$ python3 -q
>>> import numpy as np
>>> np.set_printoptions(precision=3, suppress=True, linewidth=160)
>>> tidy = lambda a: np.round(a, 3) + 0
>>> F = np.load("mat.npy")
>>> F
array([[-0.059, -0.215, -0.09 ],
       [ 1.991, -2.041, -2.133]])
>>> # row 1 dominates
>>> np.argsort(-np.linalg.norm(F, axis=0).round(6), kind="stable")[:3]
array([2, 1, 0])
>>> tidy(np.linalg.norm(F, 2) / np.linalg.norm(F))
np.float64(0.999)
>>> left, sigma, vt = np.linalg.svd(F)
>>> np.argmax(sigma[:-1] / (sigma[1:] + 1e-6)) + 1
np.int64(1)
>>> M2 = left[:, :1] @ np.diag(sigma[:1]) @ vt[:1]
>>> np.linalg.matrix_rank(M2)
np.int64(1)
>>> tidy(M2)
array([[ 0.081, -0.083, -0.087],
       [ 1.985, -2.046, -2.133]])
>>> M2 = F / np.linalg.norm(F, axis=1, keepdims=True)
>>> G = M2 @ M2.T
>>> tidy(np.degrees(np.arccos(np.clip(G[1, 0], -1, 1))))
np.float64(53.16)
>>> tidy(G[1])
array([0.6, 1. ])
>>> (G - 2 * np.eye(2)).round(6).argmax(axis=1)
array([1, 0])
>>> M2 = F / np.sqrt((F ** 2).mean(axis=1, keepdims=True))
>>> np.linalg.matrix_rank(M2) == np.linalg.matrix_rank(F)
np.True_
>>> E = np.load("data.npy")
>>> E
array([[ 1.,  3.,  0.,  0.],
       [ 0.,  0.,  0.,  0.],
       [ 0.,  0.,  2.,  2.],
       [ 0.,  0., -2., -2.]])
>>> rng = np.random.default_rng(19868)
>>> idx = rng.permutation(4)
>>> idx
array([1, 0, 2, 3])
>>> M2 = E[idx][:, idx]
>>> M2
array([[ 0.,  0.,  0.,  0.],
       [ 3.,  1.,  0.,  0.],
       [ 0.,  0.,  2.,  2.],
       [ 0.,  0., -2., -2.]])
>>> np.diag(M2)
array([ 0.,  1.,  2., -2.])
>>> tidy(np.linalg.det(M2)), tidy(np.linalg.det(E[idx]))
(np.float64(0.0), np.float64(0.0))
>>> np.trace(M2)
np.float64(1.0)
